% python3 -q
>>> import numpy as np
>>> np.set_printoptions(suppress=True, linewidth=100)
>>> data = np.load("test7.npy")
>>> print(data)
[[0.6  0.   0.   0.4 ]
 [0.   1.   0.   0.  ]
 [0.25 0.25 0.38 0.12]
 [0.2  0.   0.4  0.4 ]]
>>> data @ np.ones(4)
array([1., 1., 1., 1.])
>>> np.round(np.sort(np.abs(np.linalg.eigvals(data)))[::-1], 2)
array([1.  , 0.94, 0.28, 0.28])
>>> p = np.eye(4)[1]
>>> for _ in range(5):
...     p = p @ data
...     print(p.round(2))
... 
[0. 1. 0. 0.]
[0. 1. 0. 0.]
[0. 1. 0. 0.]
[0. 1. 0. 0.]
[0. 1. 0. 0.]
>>> data.reshape(2, -1)
array([[0.6 , 0.  , 0.  , 0.4 , 0.  , 1.  , 0.  , 0.  ],
       [0.25, 0.25, 0.38, 0.12, 0.2 , 0.  , 0.4 , 0.4 ]])
>>> data.ravel(order="F")
array([0.6 , 0.  , 0.25, 0.2 , 0.  , 1.  , 0.25, 0.  , 0.  , 0.  , 0.38, 0.4 , 0.4 , 0.  , 0.12,
       0.4 ])
>>> T = data.reshape(4, 2, -1)
>>> np.round(np.einsum("ihd,ihd->ih", T, T), 2)
array([[0.36, 0.16],
       [1.  , 0.  ],
       [0.12, 0.16],
       [0.04, 0.32]])
>>> T.transpose(1, 0, 2)
array([[[0.6 , 0.  ],
        [0.  , 1.  ],
        [0.25, 0.25],
        [0.2 , 0.  ]],

       [[0.  , 0.4 ],
        [0.  , 0.  ],
        [0.38, 0.12],
        [0.4 , 0.4 ]]])
>>> print(np.einsum("ihd,jhd->hij", T, T).shape)
(2, 4, 4)
>>> T[:, 0]
array([[0.6 , 0.  ],
       [0.  , 1.  ],
       [0.25, 0.25],
       [0.2 , 0.  ]])
>>> np.swapaxes(T, 1, 2)[1]
array([[0., 0.],
       [1., 0.]])
>>> np.round(T.sum(axis=1), 2)
array([[0.6 , 0.4 ],
       [0.  , 1.  ],
       [0.63, 0.37],
       [0.6 , 0.4 ]])
>>> m1 = np.array([[-1, 0, 0, 0], [3, 2, 0, 0], [1, 0, 2, 0], [-1, -2, 1, 3]])
>>> t = np.radians(30)
>>> r_ = np.eye(4)
>>> r_[0, 0] = r_[3, 3] = np.cos(t)
>>> r_[0, 3], r_[3, 0] = -np.sin(t), np.sin(t)
>>> r_.round(2)
array([[ 0.87,  0.  ,  0.  , -0.5 ],
       [ 0.  ,  1.  ,  0.  ,  0.  ],
       [ 0.  ,  0.  ,  1.  ,  0.  ],
       [ 0.5 ,  0.  ,  0.  ,  0.87]])
>>> out = m1 @ r_.T
>>> out.round(2)
array([[-0.87,  0.  ,  0.  , -0.5 ],
       [ 2.6 ,  2.  ,  0.  ,  1.5 ],
       [ 0.87,  0.  ,  2.  ,  0.5 ],
       [-2.37, -2.  ,  1.  ,  2.1 ]])
>>> np.round(np.linalg.svd(m1, compute_uv=False), 2), np.round(np.linalg.svd(out, compute_uv=False), 2)
(array([4.64, 3.06, 1.69, 0.5 ]), array([4.64, 3.06, 1.69, 0.5 ]))
